In [1]: import numpy as np

In [2]: np.set_printoptions(suppress=True, linewidth=140)

In [3]: mat = np.load("x.npy")

In [4]: mat
Out[4]: 
array([[0, 0, 0, 1, 0, 0],
       [0, 0, 0, 1, 1, 0],
       [0, 0, 0, 0, 0, 0],
       [1, 1, 0, 0, 1, 0],
       [0, 1, 0, 1, 0, 1],
       [0, 0, 0, 0, 1, 0]])

In [5]: # symmetric

In [6]: np.round(np.sort(np.linalg.eigvals(mat).real), 1) + 0
Out[6]: array([-1.6, -1.3,  0. ,  0. ,  0.6,  2.3])

In [7]: print((np.linalg.matrix_power((mat != 0) + (mat.T != 0) + np.eye(6), 6) > 0).astype(int))
[[1 1 0 1 1 1]
 [1 1 0 1 1 1]
 [0 0 1 0 0 0]
 [1 1 0 1 1 1]
 [1 1 0 1 1 1]
 [1 1 0 1 1 1]]

In [8]: round(np.linalg.det(mat), 1)
Out[8]: np.float64(0.0)

In [9]: rng = np.random.default_rng(65)

In [10]: labels = rng.permutation(6)

In [11]: labels
Out[11]: array([2, 4, 1, 5, 3, 0])

In [12]: out = mat[labels][:, labels]

In [13]: print(np.diag(out))
[0 0 0 0 0 0]

In [14]: print(round(float(np.linalg.det(out)), 1), round(float(np.linalg.det(mat[labels])), 1))
0.0 0.0

In [15]: np.trace(out)
Out[15]: np.int64(0)

In [16]: out
Out[16]: 
array([[0, 0, 0, 0, 0, 0],
       [0, 0, 1, 1, 1, 0],
       [0, 1, 0, 0, 1, 0],
       [0, 1, 0, 0, 0, 0],
       [0, 1, 1, 0, 0, 1],
       [0, 0, 0, 0, 1, 0]])

In [17]: np.round(np.sort(np.abs(np.linalg.eigvals(out))), 1) + 0
Out[17]: array([0. , 0. , 0.6, 1.3, 1.6, 2.3])

In [18]: print(np.allclose(out, mat))
False

In [19]: Uu, sig, vt = np.linalg.svd(mat)

In [20]: evecs = vt[:(sig > 1e-8).sum()]

In [21]: x0 = mat[2] + 2 * mat[5] + rng.integers(2) * np.eye(6)[5]

In [22]: x0
Out[22]: array([0., 0., 0., 0., 2., 1.])

In [23]: np.allclose(evecs.T @ evecs @ x0, x0)
Out[23]: False

In [24]: np.round(evecs.T @ evecs, 1) + 0
Out[24]: 
array([[ 0.7,  0.3,  0. ,  0. ,  0. , -0.3],
       [ 0.3,  0.7,  0. ,  0. ,  0. ,  0.3],
       [ 0. ,  0. ,  0. ,  0. ,  0. ,  0. ],
       [ 0. ,  0. ,  0. ,  1. ,  0. ,  0. ],
       [ 0. ,  0. ,  0. ,  0. ,  1. ,  0. ],
       [-0.3,  0.3,  0. ,  0. ,  0. ,  0.7]])

In [25]: m1 = np.loadtxt("layer0.csv", delimiter=",")

In [26]: m1.round(1)
Out[26]: 
array([[ 0.8,  0.2,  0.3,  0.2],
       [ 0.2,  0.1,  0.2, -0.1],
       [ 0.3,  0.2,  0.4, -0.3],
       [ 0.2, -0.1, -0.3,  0.8]])

In [27]: [round(float(x), 1) for x in np.linalg.svd(m1, compute_uv=False)[:3]]
Out[27]: [1.0, 1.0, 0.0]

In [28]: w, evecs = np.linalg.eigh(m1)

In [29]: (w > 1e-8).sum(), (w < -1e-8).sum()
Out[29]: (np.int64(2), np.int64(0))

In [30]: np.round(evecs @ np.diag(w) @ evecs.T, 1)
Out[30]: 
array([[ 0.8,  0.2,  0.3,  0.2],
       [ 0.2,  0.1,  0.2, -0.1],
       [ 0.3,  0.2,  0.4, -0.3],
       [ 0.2, -0.1, -0.3,  0.8]])

In [31]: print(w.round(1) + 0)
[0. 0. 1. 1.]

In [32]: Uu, sig, vt = np.linalg.svd(m1)

In [33]: evecs = vt[:(sig > 1e-8).sum()]

In [34]: x0 = m1[2] + 4 * m1[1] + rng.integers(2) * np.eye(4)[1]

In [35]: print(x0.round(1))
[ 1.   0.6  1.2 -0.9]

In [36]: np.linalg.matrix_rank(np.vstack([m1, x0]))
Out[36]: np.int64(2)

In [37]: np.round(np.diag(evecs.T @ evecs), 1)
Out[37]: array([0.8, 0.1, 0.4, 0.8])

In [38]: np.round(np.linalg.norm(x0 - evecs.T @ evecs @ x0), 1)
Out[38]: np.float64(0.0)

In [39]: print(np.round(evecs.T @ evecs, 1))
[[ 0.8  0.2  0.3  0.2]
 [ 0.2  0.1  0.2 -0.1]
 [ 0.3  0.2  0.4 -0.3]
 [ 0.2 -0.1 -0.3  0.8]]

In [40]: labels = rng.permutation(4)

In [41]: labels
Out[41]: array([2, 1, 0, 3])

In [42]: out = m1[labels][:, labels]

In [43]: np.trace(out)
Out[43]: np.float64(2.0)

In [44]: round(np.linalg.det(out), 1), round(np.linalg.det(m1[labels]), 1)
Out[44]: (np.float64(-0.0), np.float64(0.0))

In [45]: np.round(np.sort(np.abs(np.linalg.eigvals(out))), 1) + 0
Out[45]: array([0., 0., 1., 1.])

In [46]: arr = np.array([[-1, -5, -5, 3, 5, 4, 2, 3],
    ...:     [-5, -1, -5, -5, 3, 5, 4, 2],
    ...:     [-5, -5, -1, -5, -5, 3, 5, 4],
    ...:     [3, -5, -5, -1, -5, -5, 3, 5],
    ...:     [5, 3, -5, -5, -1, -5, -5, 3],
    ...:     [4, 5, 3, -5, -5, -1, -5, -5],
    ...:     [2, 4, 5, 3, -5, -5, -1, -5],
    ...:     [3, 2, 4, 5, 3, -5, -5, -1]])

In [47]: Uu, sig, vt = np.linalg.svd(m1, full_matrices=False)

In [48]: np.round(Uu.T @ m1 @ vt.T, 1) + 0
Out[48]: 
array([[1., 0., 0., 0.],
       [0., 1., 0., 0.],
       [0., 0., 0., 0.],
       [0., 0., 0., 0.]])

In [49]: np.round(Uu.T @ Uu, 1) + 0
Out[49]: 
array([[1., 0., 0., 0.],
       [0., 1., 0., 0.],
       [0., 0., 1., 0.],
       [0., 0., 0., 1.]])

In [50]: np.round(vt @ vt.T, 1) + 0
Out[50]: 
array([[1., 0., 0., 0.],
       [0., 1., 0., 0.],
       [0., 0., 1., 0.],
       [0., 0., 0., 1.]])

In [51]: sig.round(1) + 0
Out[51]: array([1., 1., 0., 0.])

In [52]: Uu.shape, sig.shape, vt.shape
Out[52]: ((4, 4), (4,), (4, 4))

In [53]: (sig > 1e-8).sum()
Out[53]: np.int64(2)

In [54]: np.allclose(Uu * sig @ vt, m1)
Out[54]: True
